In [1]: import numpy as np

In [2]: np.set_printoptions(precision=2, suppress=True, linewidth=160, sign=" ")

In [3]: data = np.load("arr.npy")

In [4]: data
Out[4]: 
array([[ 1, -2,  4],
       [ 1, -1,  1],
       [ 1,  0,  0],
       [ 1,  1,  1]])

In [5]: B = np.array([[-2, 0], [2, 1], [-2, -1]])

In [6]: np.vstack([data, B.T]).shape
Out[6]: (6, 3)

In [7]: np.einsum("ik,kj->ji", data, B)
Out[7]: 
array([[-14,  -6,  -2,  -2],
       [ -6,  -2,   0,   0]])

In [8]: data @ B
Out[8]: 
array([[-14,  -6],
       [ -6,  -2],
       [ -2,   0],
       [ -2,   0]])

In [9]: B.T @ data.T
Out[9]: 
array([[-14,  -6,  -2,  -2],
       [ -6,  -2,   0,   0]])

In [10]: np.einsum("ij->j", data)
Out[10]: array([ 4, -2,  6])

In [11]: np.linalg.matrix_rank(np.vstack([data, B.T]))
Out[11]: np.int64(3)

In [12]: hat = data @ np.linalg.solve(data.T @ data, data.T)

In [13]: np.allclose(hat @ hat, hat)
Out[13]: True

In [14]: np.diag(hat)
Out[14]: array([ 0.95,  0.55,  0.55,  0.95])

In [15]: np.round(hat @ data[:, 2], 2) + 0
Out[15]: array([ 4.,  1.,  0.,  1.])

In [16]: np.round((np.eye(4) - hat) @ data, 2) + 0
Out[16]: 
array([[ 0.,  0.,  0.],
       [ 0.,  0.,  0.],
       [ 0.,  0.,  0.],
       [ 0.,  0.,  0.]])

In [17]: round(np.trace(hat), 2)
Out[17]: np.float64(3.0)

In [18]: B = np.c_[data[:, :1] @ np.array([[-5]]), np.array([7, 8, 7, 3])]

In [19]: B
Out[19]: 
array([[-5,  7],
       [-5,  8],
       [-5,  7],
       [-5,  3]])

In [20]: np.linalg.matrix_rank(B)
Out[20]: np.int64(2)

In [21]: np.round(np.linalg.norm(B - data @ np.linalg.lstsq(data, B)[0], axis=0), 2) + 0
Out[21]: array([ 0.  ,  0.22])

In [22]: B = data[0, 0] * data[1:] - np.outer(data[1:, 0], data[0])

In [23]: B
Out[23]: 
array([[ 0,  1, -3],
       [ 0,  2, -4],
       [ 0,  3, -3]])

In [24]: np.linalg.matrix_rank(B), np.linalg.matrix_rank(data)
Out[24]: (np.int64(2), np.int64(3))

In [25]: data[:, 0] / data[0, 0]
Out[25]: array([ 1.,  1.,  1.,  1.])

In [26]: np.flatnonzero(~B.round(6).any(axis=1))
Out[26]: array([], dtype=int64)

In [27]: np.linalg.svd(B, compute_uv=False)
Out[27]: array([ 6.81,  1.28,  0.  ])

In [28]: np.abs(B).max()
Out[28]: np.int64(4)

In [29]: B.sum(axis=1)
Out[29]: array([-2, -2,  0])

In [30]: B.mean(axis=0)
Out[30]: array([ 0.  ,  2.  , -3.33])

In [31]: B.shape
Out[31]: (3, 3)

In [32]: np.unravel_index(np.abs(B).argmax(), B.shape)
Out[32]: (np.int64(1), np.int64(2))

In [33]: A = np.loadtxt("m.csv", delimiter=",")

In [34]: A
Out[34]: 
array([[-27.,   2.,  -1.,  -1.,  -1.,   3.,   3.],
       [ -1., -17.,   3.,  -1.,   0.,   1.,  -2.],
       [ -1.,  -2., -50.,  -3.,   1.,   2.,   3.],
       [  1.,  -1.,   0.,  -3.,   0.,   1.,  -3.],
       [  0.,   3.,   3.,   1., -27.,   2.,   0.],
       [  0.,  -2.,   3.,   3.,   1.,   1.,   1.],
       [  0.,   2.,  -1.,  -2.,   2.,  -2.,  23.]])

In [35]: rng = np.random.default_rng(766)

In [36]: z = rng.permutation(7)

In [37]: z
Out[37]: array([ 3,  5,  1,  0,  6,  4,  2])

In [38]: B = A[z][:, z]

In [39]: np.trace(B)
Out[39]: np.float64(-100.0)

In [40]: np.allclose(B, A)
Out[40]: False

In [41]: np.sort(np.abs(np.linalg.eigvals(B)))
Out[41]: array([  1.71,   3.74,  17.18,  23.  ,  26.87,  26.87,  50.06])

In [42]: O, r_ = np.linalg.qr(A)

In [43]: np.allclose(r_.T @ r_, A.T @ A)
Out[43]: True

In [44]: O.shape, r_.shape
Out[44]: ((7, 7), (7, 7))

In [45]: np.abs(np.diag(r_))
Out[45]: array([ 27.06,  17.7 ,  50.13,   4.71,  26.31,   2.15,  14.31])

In [46]: np.round(O @ r_, 2) + 0
Out[46]: 
array([[-27.,   2.,  -1.,  -1.,  -1.,   3.,   3.],
       [ -1., -17.,   3.,  -1.,   0.,   1.,  -2.],
       [ -1.,  -2., -50.,  -3.,   1.,   2.,   3.],
       [  1.,  -1.,   0.,  -3.,   0.,   1.,  -3.],
       [  0.,   3.,   3.,   1., -27.,   2.,   0.],
       [  0.,  -2.,   3.,   3.,   1.,   1.,   1.],
       [  0.,   2.,  -1.,  -2.,   2.,  -2.,  23.]])

In [47]: B = data / np.linalg.norm(data, axis=1, keepdims=True)

In [48]: C2 = B @ B.T

In [49]: np.argwhere(np.triu(np.abs(C2) > 0.95, 1))
Out[49]: array([], shape=(0, 2), dtype=int64)

In [50]: B = A[0, 0] * A[1:] - np.outer(A[1:, 0], A[0])

In [51]: B
Out[51]: 
array([[   0.,  461.,  -82.,   26.,   -1.,  -24.,   57.],
       [   0.,   56., 1349.,   80.,  -28.,  -51.,  -78.],
       [   0.,   25.,    1.,   82.,    1.,  -30.,   78.],
       [   0.,  -81.,  -81.,  -27.,  729.,  -54.,   -0.],
       [   0.,   54.,  -81.,  -81.,  -27.,  -27.,  -27.],
       [   0.,  -54.,   27.,   54.,  -54.,   54., -621.]])

In [52]: np.linalg.matrix_rank(B), np.linalg.matrix_rank(A)
Out[52]: (np.int64(6), np.int64(7))

In [53]: A[:, 0] / A[0, 0]
Out[53]: array([ 1.  ,  0.04,  0.04, -0.04, -0.  , -0.  , -0.  ])
